$ python -q
>>> import numpy as np
>>> import numpy.linalg as la
>>> np.set_printoptions(precision=2, suppress=True, linewidth=200)
>>> M = np.load("dump.npy")
>>> M
array([[-0.24, -0.21,  0.36, -0.84, -0.19, -0.1 , -0.12],
       [ 0.73, -0.21,  0.39,  0.07, -0.39,  0.32, -0.09],
       [ 0.3 , -0.33, -0.59, -0.38,  0.11,  0.18,  0.51],
       [ 0.49,  0.24, -0.12, -0.27,  0.54, -0.23, -0.53],
       [ 0.12,  0.15, -0.45, -0.03, -0.69, -0.49, -0.19],
       [ 0.18, -0.39,  0.29,  0.17,  0.18, -0.74,  0.34],
       [ 0.18,  0.76,  0.24, -0.2 , -0.05, -0.07,  0.54]])
>>> x = np.array([1, -1, -2, 0, -2, -3, 1])
>>> rhs = M @ x
>>> print(rhs)
[-0.19 -0.13  1.55 -0.43  3.54  2.19 -0.21]
>>> np.round(la.solve(M, rhs), 2) + 0
array([ 1., -1., -2.,  0., -2., -3.,  1.])
>>> la.solve(M, rhs + M[:, 3])
array([ 1., -1., -2.,  1., -2., -3.,  1.])
>>> print(np.round(la.solve(M, M[:, 0]), 2) + 0)
[1. 0. 0. 0. 0. 0. 0.]
>>> np.round(la.solve(M.T, M[6]), 2) + 0
array([0., 0., 0., 0., 0., 0., 1.])
>>> rng = np.random.default_rng(589)
>>> z = rng.permutation(7)
>>> z
array([6, 5, 1, 0, 3, 2, 4])
>>> out = M[z][:, z]
>>> out
array([[ 0.54, -0.07,  0.76,  0.18, -0.2 ,  0.24, -0.05],
       [ 0.34, -0.74, -0.39,  0.18,  0.17,  0.29,  0.18],
       [-0.09,  0.32, -0.21,  0.73,  0.07,  0.39, -0.39],
       [-0.12, -0.1 , -0.21, -0.24, -0.84,  0.36, -0.19],
       [-0.53, -0.23,  0.24,  0.49, -0.27, -0.12,  0.54],
       [ 0.51,  0.18, -0.33,  0.3 , -0.38, -0.59,  0.11],
       [-0.19, -0.49,  0.15,  0.12, -0.03, -0.45, -0.69]])
>>> round(np.trace(out), 2)
np.float64(-2.22)
>>> np.diag(out)
array([ 0.54, -0.74, -0.21, -0.24, -0.27, -0.59, -0.69])
>>> np.sort(np.abs(la.eigvals(out)))
array([1., 1., 1., 1., 1., 1., 1.])
>>> np.allclose(out, M)
False
>>> print(round(float(la.det(out)), 2), np.round(la.det(M[z]), 2))
1.0 -1.0
>>> out = M + rng.integers(-2, 3, (7, 1)) @ rng.integers(-2, 3, (1, 7))
>>> out
array([[-0.24, -0.21,  0.36, -0.84, -0.19, -0.1 , -0.12],
       [-1.27, -1.21,  0.39,  0.07, -2.39,  0.32, -2.09],
       [-3.7 , -2.33, -0.59, -0.38, -3.89,  0.18, -3.49],
       [ 0.49,  0.24, -0.12, -0.27,  0.54, -0.23, -0.53],
       [ 4.12,  2.15, -0.45, -0.03,  3.31, -0.49,  3.81],
       [-1.82, -1.39,  0.29,  0.17, -1.82, -0.74, -1.66],
       [ 4.18,  2.76,  0.24, -0.2 ,  3.95, -0.07,  4.54]])
>>> la.matrix_rank(out - M, tol=1e-8)
np.int64(1)
>>> out - M
array([[ 0.,  0.,  0.,  0.,  0.,  0.,  0.],
       [-2., -1.,  0.,  0., -2.,  0., -2.],
       [-4., -2.,  0.,  0., -4.,  0., -4.],
       [ 0.,  0.,  0.,  0.,  0.,  0.,  0.],
       [ 4.,  2.,  0.,  0.,  4.,  0.,  4.],
       [-2., -1.,  0.,  0., -2.,  0., -2.],
       [ 4.,  2.,  0.,  0.,  4.,  0.,  4.]])
>>> np.round(la.det(M), 2)
np.float64(1.0)
>>> np.allclose(M, M.T)
False
>>> assert M == M.T
Traceback (most recent call last):
  File "<python-input-28>", line 1, in <module>
    assert M == M.T
           ^^^^^^^^
ValueError: The truth value of an array with more than one element is ambiguous. Use a.any() or a.all()
>>> np.round(np.trace(M), 2)
np.float64(-2.22)
>>> np.allclose(M @ M.T, M.T @ M)
True
>>> round(float(np.abs(la.eigvals(M)).max()), 2)
1.0
>>> (M - M.T) / 2
array([[ 0.  , -0.47,  0.03, -0.66, -0.16, -0.14, -0.15],
       [ 0.47,  0.  ,  0.36, -0.08, -0.27,  0.36, -0.42],
       [-0.03, -0.36,  0.  , -0.13,  0.28, -0.06,  0.13],
       [ 0.66,  0.08,  0.13,  0.  ,  0.28, -0.2 , -0.16],
       [ 0.16,  0.27, -0.28, -0.28,  0.  , -0.34, -0.07],
       [ 0.14, -0.36,  0.06,  0.2 ,  0.34,  0.  ,  0.2 ],
       [ 0.15,  0.42, -0.13,  0.16,  0.07, -0.2 ,  0.  ]])
>>> mat = np.load("a.npy")
>>> mat
array([[  0,   6,   2,   1,   5,   2],
       [  0, -12,  -4,  -2, -10,  -4],
       [  6,   0,  -4,  -5,  -1,   2],
       [  9,   3,  -5,  -7,   1,   4],
       [ 12,   0,  -8, -10,  -2,   4],
       [ -3,  -9,  -1,   1,  -7,  -4],
       [  6,   6,  -2,  -4,   4,   4],
       [  9,   3,  -5,  -7,   1,   4],
       [ -3,   3,   3,   3,   3,   0],
       [  9,  -3,  -7,  -8,  -4,   2]])
>>> # null space of dimension 4
>>> Uu, sv, Vh = la.svd(mat)
>>> V = Vh[:(sv > 1e-8).sum()]
>>> x = mat[0] + -3 * mat[2] + rng.integers(2) * np.eye(6)[0]
>>> x
array([-17.,   6.,  14.,  16.,   8.,  -4.])
>>> print(round(float(la.norm(x - V.T @ V @ x)), 2))
0.74
>>> la.matrix_rank(np.vstack([mat, x]))
np.int64(3)
>>> F = np.load("test8.npy")
>>> F
array([[-0.2,  0.4, -0.2, -0.3, -0.9,  1.3, -1.4, -1.2,  0.8],
       [ 1.6, -2.6,  0.1, -0.7, -2. , -0.2, -3.7,  1.9,  0. ],
       [-1.5,  0. ,  1. , -0.1,  0.5, -1.2, -0.1,  1. , -0.9],
       [ 1.2, -0.9, -0.7,  0.3, -0.7, -0.6,  0.3,  0.6,  1.2],
       [ 0.1, -1.2, -1.1, -0.4,  0.3,  0.3,  0.8, -0.7,  0.9],
       [ 2. ,  0.4,  0.1,  2.4, -0.3,  1.8, -0.3,  1. , -0.7],
       [ 0.4, -0.6, -1.1, -0.5, -0.8, -1.8,  0.7,  0.5, -1.1],
       [ 0.8,  0.5,  0.5,  0.2, -1.7,  0.5,  0.3, -0.7,  0.4],
       [ 1.2, -1. ,  0.8, -0.1,  0.1, -1.7,  0.6,  0.7, -0.1],
       [-0.6,  0.5, -0.9,  1. , -0.4, -2.2, -0.2, -1.7, -0.8],
       [-1. ,  0.7,  0.1,  1.4,  0.3, -1.7,  0.4, -1.4, -0.7]])
>>> out = np.c_[F[:, :6] @ np.array([[3, 1, 3, 0, 0, 0],
...     [0, 1, 1, 0, 2, 2],
...     [3, 3, 1, 3, 2, 3],
...     [3, 3, 0, 0, 2, 3],
...     [1, 2, 2, 1, 3, 1],
...     [1, 2, 2, 2, 1, 2]]), np.array([5, 9, 6, 3, 2, 1, 4, 3, 5, 4, 7])]
>>> print(out)
[[ -1.7  -0.5   0.4   1.1  -1.6   1.    5. ]
 [  0.8  -7.2  -2.1  -2.1 -12.6  -9.4   9. ]
 [ -2.5  -0.2  -4.9   1.1   2.1   0.8   6. ]
 [  1.1  -3.5  -0.6  -4.   -5.3  -4.9   3. ]
 [ -3.6  -4.4  -0.8  -2.4  -4.2  -6.    2. ]
 [ 15.   12.9   9.5   3.6   6.7  11.6   1. ]
 [ -6.2 -10.2  -5.7  -7.7  -8.6 -10.4   4. ]
 [  3.3   1.    1.    0.8  -2.2   2.4   3. ]
 [  4.1  -0.9   0.2  -0.9  -2.   -3.2   5. ]
 [ -4.1  -5.   -7.4  -7.5  -2.2  -3.5   4. ]
 [  0.1   1.4  -5.   -2.8   3.6   2.8   7. ]]
>>> np.round(la.lstsq(F, out[:, 0])[0], 2) + 0
array([3., 0., 3., 3., 1., 1., 0., 0., 0.])
>>> print(np.round(la.norm(out - F @ la.lstsq(F, out)[0], axis=0), 2) + 0)
[0.   0.   0.   0.   0.   0.   6.41]
>>> la.matrix_rank(np.c_[F, out])
np.int64(10)
>>> out = F / la.norm(F, axis=1, keepdims=True)
>>> cov = out @ out.T
>>> (cov - 2 * np.eye(11)).round(6).argmax(axis=1)
array([ 7,  3, 10,  8,  3,  7,  8,  0,  6, 10,  9])
>>> (np.abs(cov) > 0.9).astype(int)
array([[1, 0, 0, 0, 0, 0, 0, 0, 0, 0, 0],
       [0, 1, 0, 0, 0, 0, 0, 0, 0, 0, 0],
       [0, 0, 1, 0, 0, 0, 0, 0, 0, 0, 0],
       [0, 0, 0, 1, 0, 0, 0, 0, 0, 0, 0],
       [0, 0, 0, 0, 1, 0, 0, 0, 0, 0, 0],
       [0, 0, 0, 0, 0, 1, 0, 0, 0, 0, 0],
       [0, 0, 0, 0, 0, 0, 1, 0, 0, 0, 0],
       [0, 0, 0, 0, 0, 0, 0, 1, 0, 0, 0],
       [0, 0, 0, 0, 0, 0, 0, 0, 1, 0, 0],
       [0, 0, 0, 0, 0, 0, 0, 0, 0, 1, 0],
       [0, 0, 0, 0, 0, 0, 0, 0, 0, 0, 1]])
>>> cov[0]
array([ 1.  ,  0.22, -0.54, -0.14,  0.07,  0.03, -0.55,  0.47, -0.7 , -0.07, -0.24])
>>> la.norm(out, axis=1)
array([1., 1., 1., 1., 1., 1., 1., 1., 1., 1., 1.])
>>> J = np.load("case16.npy")
>>> J
array([[-2,  0, -1,  0,  0,  0],
       [ 0,  0,  0,  0,  0,  0],
       [ 2,  1,  1,  0,  0,  0],
       [ 4,  0,  2,  4,  0,  2],
       [ 0,  0,  0,  0,  0,  0],
       [-4, -2, -2, -4, -2, -2]])
>>> Uu, sv, Vh = la.svd(J, full_matrices=False)
>>> np.round(Uu.T @ Uu, 2) + 0
array([[1., 0., 0., 0., 0., 0.],
       [0., 1., 0., 0., 0., 0.],
       [0., 0., 1., 0., 0., 0.],
       [0., 0., 0., 1., 0., 0.],
       [0., 0., 0., 0., 1., 0.],
       [0., 0., 0., 0., 0., 1.]])
>>> np.round(sv / sv[0], 2) + 0
array([1.  , 0.23, 0.21, 0.05, 0.  , 0.  ])
>>> (sv > 1e-8).sum()
np.int64(4)
>>> np.abs(Uu[:, 0]).round(6).argmax()
np.int64(5)
>>> sv.round(2) + 0
array([9.48, 2.22, 2.01, 0.47, 0.  , 0.  ])
>>> print(round(np.sqrt((sv ** 2).sum()), 2), round(la.norm(J), 2))
9.95 9.95
>>> z = rng.permutation(6)
>>> z
array([0, 4, 5, 2, 1, 3])
>>> out = J[z][:, z]
>>> print(np.diag(out))
[-2  0 -2  1  0  4]
>>> print(out)
[[-2  0  0 -1  0  0]
 [ 0  0  0  0  0  0]
 [-4 -2 -2 -2 -2 -4]
 [ 2  0  0  1  1  0]
 [ 0  0  0  0  0  0]
 [ 4  0  2  2  0  4]]
>>> print(np.round(np.sort(np.abs(la.eigvals(out))), 2) + 0)
[0. 0. 0. 0. 1. 2.]
>>> r = la.matrix_rank(J)
>>> r
np.int64(4)
>>> N = la.svd(J)[2][r:].T
>>> np.allclose(J @ N, 0)
True
>>> print([int(la.matrix_rank(J[:, :j + 1])) for j in range(6)])
[1, 2, 2, 3, 4, 4]
>>> [int(la.matrix_rank(np.delete(J, i, axis=0))) for i in range(6)]
[3, 4, 3, 3, 4, 3]
>>> N.shape
(6, 2)
>>> np.round(N @ N.T, 2) + 0
array([[ 0.2,  0. , -0.4,  0. ,  0. ,  0. ],
       [ 0. ,  0. ,  0. ,  0. ,  0. ,  0. ],
       [-0.4,  0. ,  0.8,  0. ,  0. ,  0. ],
       [ 0. ,  0. ,  0. ,  0.2,  0. , -0.4],
       [ 0. ,  0. ,  0. ,  0. ,  0. ,  0. ],
       [ 0. ,  0. ,  0. , -0.4,  0. ,  0.8]])
>>> E = np.loadtxt("sample18.csv", delimiter=",")
>>> print(E)
[[ -5.46  -5.15  -2.4   10.8   -2.86   9.27   8.82   2.63   2.37   4.16   4.43]
 [ -4.55   8.82   0.83  11.48   0.51  -6.01  -6.32   4.26  -0.03  -7.86  -3.56]
 [ -6.82  -2.31  -2.12  14.29  -2.67   7.27   6.72   3.95   2.33   1.64   3.25]
 [  3.35   7.64   2.44  -5.79   2.75 -10.39 -10.08  -0.91  -2.14  -6.42  -5.2 ]
 [  5.67   4.8    2.38 -11.33   2.85  -9.06  -8.59  -2.82  -2.37  -3.85  -4.29]
 [ -6.94   5.65  -0.43  16.05  -0.94  -0.98  -1.5    5.28   1.15  -5.24  -1.11]
 [  5.01   5.8    2.44  -9.72   2.87  -9.64  -9.21  -2.25  -2.34  -4.75  -4.66]
 [ -4.06   9.12   1.01  10.48   0.73  -6.67  -6.94   4.    -0.22  -8.08  -3.86]
 [ -4.39  -6.59  -2.46   8.23  -2.84  10.02   9.64   1.73   2.28   5.46   4.91]
 [ -5.61  -4.91  -2.39  11.17  -2.86   9.12   8.66   2.77   2.37   3.94   4.34]
 [ -4.5    8.86   0.85  11.38   0.54  -6.08  -6.39   4.24  -0.05  -7.88  -3.59]
 [ -6.68   6.27  -0.23  15.59  -0.72  -1.82  -2.32   5.21   0.98  -5.76  -1.53]
 [ -6.2   -3.83  -2.29  12.65  -2.8    8.41   7.9    3.31   2.38   2.98   3.91]
 [ -1.9    9.72   1.65   5.93   1.55  -8.84  -8.93   2.73  -0.94  -8.49  -4.82]
 [ -7.51   0.74  -1.62  16.34  -2.21   4.56   3.97   4.86   2.06  -1.03   1.77]
 [  5.87  -7.58  -0.25 -14.09   0.18   3.77   4.2   -4.9   -0.54   6.85   2.49]
 [  4.91  -8.55  -0.68 -12.22  -0.34   5.47   5.81  -4.45  -0.12   7.64   3.3 ]
 [  7.17   1.16   1.95 -15.25   2.52  -6.31  -5.74  -4.35  -2.25  -0.62  -2.72]
 [  4.     7.02   2.46  -7.31   2.82 -10.19  -9.84  -1.42  -2.23  -5.85  -5.04]
 [ -7.18   4.94  -0.64  16.43  -1.18  -0.07  -0.61   5.31   1.32  -4.64  -0.65]
 [ -7.12   5.14  -0.58  16.34  -1.11  -0.32  -0.86   5.31   1.28  -4.81  -0.78]]
>>> # rows and columns are dependent
>>> W1 = np.array([[-3, -3, 1, -2, 3],
...     [0, 1, 2, 0, 0],
...     [-2, 3, 0, 2, -2],
...     [-1, 1, -3, 3, 2],
...     [0, 2, -2, 2, -3],
...     [1, -3, -1, 2, 0],
...     [2, -3, 1, 2, -2],
...     [2, -2, 3, -3, -2],
...     [-1, -3, 2, 3, -3],
...     [2, 1, 3, -1, 3],
...     [-1, 3, 2, -2, 2]])
>>> beta = np.array([1, 3, 2, 0, 0])
>>> act = np.maximum(E @ W1 + beta, 0)
>>> (act > 0).mean(axis=0)
array([0.52, 0.62, 0.33, 0.62, 0.33])
>>> cent = np.array([[0, 1], [2, 2], [1, 2], [0, 1], [1, 2]])
>>> (act @ cent).round(6).argmax(axis=1)
array([1, 1, 1, 0, 1, 1, 1, 1, 1, 1, 1, 1, 1, 0, 1, 1, 1, 1, 1, 1, 1])
>>> r = la.matrix_rank(E)
>>> r
np.int64(2)
>>> N = la.svd(E)[2][r:].T
>>> [int(la.matrix_rank(E[:, :j + 1])) for j in range(11)]
[1, 2, 2, 2, 2, 2, 2, 2, 2, 2, 2]
>>> [int(la.matrix_rank(np.delete(E, i, axis=0))) for i in range(21)]
[2, 2, 2, 2, 2, 2, 2, 2, 2, 2, 2, 2, 2, 2, 2, 2, 2, 2, 2, 2, 2]
>>> [int(la.matrix_rank(E[:i])) for i in range(1, len(E) + 1)]
[1, 2, 2, 2, 2, 2, 2, 2, 2, 2, 2, 2, 2, 2, 2, 2, 2, 2, 2, 2, 2]
>>> np.round(N @ N.T, 2) + 0
array([[ 0.86,  0.04, -0.03,  0.32, -0.04,  0.06,  0.05,  0.1 ,  0.04, -0.04,  0.02],
       [ 0.04,  0.76, -0.04, -0.13, -0.04,  0.22,  0.22, -0.06,  0.03,  0.21,  0.12],
       [-0.03, -0.04,  0.98,  0.05, -0.02,  0.06,  0.06,  0.01,  0.01,  0.03,  0.03],
       [ 0.32, -0.13,  0.05,  0.29,  0.07, -0.09, -0.07, -0.22, -0.07,  0.13, -0.02],
       [-0.04, -0.04, -0.02,  0.07,  0.98,  0.07,  0.07,  0.02,  0.02,  0.03,  0.03],
       [ 0.06,  0.22,  0.06, -0.09,  0.07,  0.72, -0.27,  0.  , -0.05, -0.19, -0.14],
       [ 0.05,  0.22,  0.06, -0.07,  0.07, -0.27,  0.74,  0.  , -0.05, -0.19, -0.14],
       [ 0.1 , -0.06,  0.01, -0.22,  0.02,  0.  ,  0.  ,  0.93, -0.02,  0.06,  0.01],
       [ 0.04,  0.03,  0.01, -0.07,  0.02, -0.05, -0.05, -0.02,  0.99, -0.02, -0.02],
       [-0.04,  0.21,  0.03,  0.13,  0.03, -0.19, -0.19,  0.06, -0.02,  0.82, -0.1 ],
       [ 0.02,  0.12,  0.03, -0.02,  0.03, -0.14, -0.14,  0.01, -0.02, -0.1 ,  0.93]])
>>> np.unravel_index(np.abs(E).argmax(), E.shape)
(np.int64(19), np.int64(3))
>>> la.rank(E)
Traceback (most recent call last):
  File "<python-input-95>", line 1, in <module>
    la.rank(E)
    ^^^^^^^
AttributeError: module 'numpy.linalg' has no attribute 'rank'
>>> print(round(np.abs(E).max(), 2))
16.43
>>> np.round(E.mean(axis=0), 2) + 0
array([-2.04,  2.23,  0.  ,  4.83, -0.15, -0.88, -1.03,  1.64,  0.25, -2.03, -0.64])
>>> la.matrix_rank(E)
np.int64(2)
>>> np.round(la.norm(E), 2)
np.float64(91.65)
>>> E[21]
Traceback (most recent call last):
  File "<python-input-100>", line 1, in <module>
    E[21]
    ~^^^^
IndexError: index 21 is out of bounds for axis 0 with size 21
>>> theta = rng.uniform(0, 2 * np.pi, 22)
>>> q, _ = la.qr(np.array([[1.3, -0.2],
...     [0.3, -1.1],
...     [-1.8, -1.5],
...     [-0.2, 0.6],
...     [0.8, -1.4],
...     [1.4, 2.2],
...     [-1.7, -0.7],
...     [1.3, -1.9],
...     [-0.6, -1.8],
...     [-1.0, -0.4],
...     [1.2, 0.6]]))
>>> X = 20 * np.c_[np.cos(theta), np.sin(theta)] @ q.T
>>> X
array([[  5.35,  -0.44, -10.23,   0.08,   1.26,   9.6 ,  -8.52,   2.65,  -5.48,  -4.99,   6.18],
       [  7.3 ,   4.34,  -5.63,  -2.56,   7.71,   1.77,  -7.12,  11.58,   1.4 ,  -4.22,   4.76],
       [ -7.3 ,  -3.25,   7.48,   1.97,  -6.39,  -4.29,   8.13,  -9.82,   0.57,   4.8 ,  -5.58],
       [  0.54,  -4.38,  -8.34,   2.35,  -5.13,  10.9 ,  -4.81,  -6.73,  -8.33,  -2.78,   3.85],
       [ -4.36,  -6.01,  -2.4 ,   3.37,  -8.75,   6.77,   1.14, -12.44,  -6.97,   0.73,  -0.3 ],
       [  2.24,   5.6 ,   5.48,  -3.09,   7.54,  -9.25,   1.71,  10.45,   8.1 ,   0.95,  -1.72],
       [  3.95,   5.98,   3.07,  -3.34,   8.57,  -7.36,  -0.54,  12.12,   7.28,  -0.38,  -0.13],
       [ -3.26,   2.5 ,  10.  ,  -1.26,   1.94, -10.97,   7.23,   1.99,   7.35,   4.22,  -5.43],
       [  3.81,  -2.03, -10.17,   0.98,  -1.18,  10.76,  -7.63,  -0.88,  -6.98,  -4.46,   5.68],
       [ -3.8 ,  -5.96,  -3.32,   3.33,  -8.5 ,   7.57,   0.32, -12.  ,  -7.38,   0.25,   0.28],
       [ -3.08,   2.65,   9.93,  -1.34,   2.18, -11.02,   7.09,   2.34,   7.46,   4.13,  -5.34],
       [ -7.31,  -3.26,   7.46,   1.98,  -6.41,  -4.25,   8.12,  -9.85,   0.54,   4.79,  -5.57],
       [ -0.61,  -4.97,  -7.3 ,   2.7 ,  -6.22,  10.41,  -3.61,  -8.39,  -8.39,  -2.07,   3.03],
       [  5.53,   5.93,   0.19,  -3.37,   9.05,  -4.72,  -2.98,  13.04,   5.81,  -1.81,   1.64],
       [ -7.07,  -2.37,   8.54,   1.49,  -5.25,  -5.92,   8.57,  -8.27,   1.93,   5.05,  -5.97],
       [ -6.34,  -5.64,   1.74,   3.23,  -8.96,   2.74,   4.48, -13.08,  -4.57,   2.68,  -2.75],
       [  1.55,   5.37,   6.29,  -2.94,   7.02,  -9.81,   2.54,   9.63,   8.28,   1.44,  -2.3 ],
       [ -6.22,  -0.72,   9.81,   0.57,  -2.96,  -8.33,   8.78,  -5.07,   4.15,   5.16,  -6.27],
       [  3.68,   5.94,   3.49,  -3.32,   8.44,  -7.71,  -0.16,  11.9 ,   7.45,  -0.15,  -0.4 ],
       [ -7.14,  -2.58,   8.31,   1.6 ,  -5.53,  -5.55,   8.49,  -8.65,   1.62,   5.  ,  -5.9 ],
       [ -1.45,   3.83,   9.02,  -2.03,   4.16, -11.1 ,   5.69,   5.27,   8.15,   3.3 ,  -4.44],
       [  7.13,   2.53,  -8.37,  -1.58,   5.46,   5.64,  -8.51,   8.56,  -1.69,  -5.01,   5.92]])
>>> # rows and columns are dependent
>>> out = X / la.norm(X, axis=1, keepdims=True)
>>> cov = out @ out.T
>>> la.norm(out, axis=1)
array([1., 1., 1., 1., 1., 1., 1., 1., 1., 1., 1., 1., 1., 1., 1., 1., 1., 1., 1., 1., 1., 1.])
